% ipython --no-banner

In [1]: import numpy as np

In [2]: np.set_printoptions(suppress=True, linewidth=140)

In [3]: out = np.array([[1, 2, 1, 0, 1, 0],
   ...:     [0, 2, 1, 2, 0, 0],
   ...:     [0, 1, 0, 0, 2, 1],
   ...:     [1, 0, 0, 2, 2, 2],
   ...:     [1, 1, 2, 0, 1, 0],
   ...:     [0, 2, 1, 0, 2, 0]])

In [4]: C = np.array([[-3, -3], [-2, 1]])

In [5]: X = np.block([[out, np.array([[-3, -2], [-3, -1], [2, 0], [3, 2], [-2, -1], [1, -1]])], [np.zeros((2, 6)), C]])

In [6]: X
Out[6]: 
array([[ 1.,  2.,  1.,  0.,  1.,  0., -3., -2.],
       [ 0.,  2.,  1.,  2.,  0.,  0., -3., -1.],
       [ 0.,  1.,  0.,  0.,  2.,  1.,  2.,  0.],
       [ 1.,  0.,  0.,  2.,  2.,  2.,  3.,  2.],
       [ 1.,  1.,  2.,  0.,  1.,  0., -2., -1.],
       [ 0.,  2.,  1.,  0.,  2.,  0.,  1., -1.],
       [ 0.,  0.,  0.,  0.,  0.,  0., -3., -3.],
       [ 0.,  0.,  0.,  0.,  0.,  0., -2.,  1.]])

In [7]: out = X[0, 0] * X[1:] - np.outer(X[1:, 0], X[0])

In [8]: out
Out[8]: 
array([[ 0.,  2.,  1.,  2.,  0.,  0., -3., -1.],
       [ 0.,  1.,  0.,  0.,  2.,  1.,  2.,  0.],
       [ 0., -2., -1.,  2.,  1.,  2.,  6.,  4.],
       [ 0., -1.,  1.,  0.,  0.,  0.,  1.,  1.],
       [ 0.,  2.,  1.,  0.,  2.,  0.,  1., -1.],
       [ 0.,  0.,  0.,  0.,  0.,  0., -3., -3.],
       [ 0.,  0.,  0.,  0.,  0.,  0., -2.,  1.]])

In [9]: np.linalg.matrix_rank(out), np.linalg.matrix_rank(X)
Out[9]: (np.int64(7), np.int64(8))

In [10]: np.flatnonzero(~out.round(6).any(axis=1))
Out[10]: array([], dtype=int64)

In [11]: X[:, 0] / X[0, 0]
Out[11]: array([1., 0., 0., 1., 1., 0., 0., 0.])

In [12]: Uu, sigma, vt = np.linalg.svd(out, full_matrices=False)

In [13]: np.allclose(Uu * sigma @ vt, out)
Out[13]: True

In [14]: np.round(Uu.T @ Uu, 3) + 0
Out[14]: 
array([[1., 0., 0., 0., 0., 0., 0.],
       [0., 1., 0., 0., 0., 0., 0.],
       [0., 0., 1., 0., 0., 0., 0.],
       [0., 0., 0., 1., 0., 0., 0.],
       [0., 0., 0., 0., 1., 0., 0.],
       [0., 0., 0., 0., 0., 1., 0.],
       [0., 0., 0., 0., 0., 0., 1.]])

In [15]: (sigma > 1e-8).sum()
Out[15]: np.int64(7)

In [16]: np.round(vt @ vt.T, 3) + 0
Out[16]: 
array([[1., 0., 0., 0., 0., 0., 0.],
       [0., 1., 0., 0., 0., 0., 0.],
       [0., 0., 1., 0., 0., 0., 0.],
       [0., 0., 0., 1., 0., 0., 0.],
       [0., 0., 0., 0., 1., 0., 0.],
       [0., 0., 0., 0., 0., 1., 0.],
       [0., 0., 0., 0., 0., 0., 1.]])

In [17]: np.round(Uu.T @ out @ vt.T, 3) + 0
Out[17]: 
array([[9.799, 0.   , 0.   , 0.   , 0.   , 0.   , 0.   ],
       [0.   , 4.383, 0.   , 0.   , 0.   , 0.   , 0.   ],
       [0.   , 0.   , 3.129, 0.   , 0.   , 0.   , 0.   ],
       [0.   , 0.   , 0.   , 2.073, 0.   , 0.   , 0.   ],
       [0.   , 0.   , 0.   , 0.   , 1.445, 0.   , 0.   ],
       [0.   , 0.   , 0.   , 0.   , 0.   , 1.24 , 0.   ],
       [0.   , 0.   , 0.   , 0.   , 0.   , 0.   , 0.252]])

In [18]: np.round(np.abs(vt[0]), 3) + 0
Out[18]: array([0.   , 0.231, 0.103, 0.099, 0.12 , 0.185, 0.797, 0.492])

In [19]: np.round(np.cumsum(sigma ** 2) / np.sum(sigma ** 2), 3)
Out[19]: array([0.722, 0.866, 0.94 , 0.972, 0.988, 1.   , 1.   ])

In [20]: np.abs(Uu[:, 0]).round(6).argmax()
Out[20]: np.int64(2)
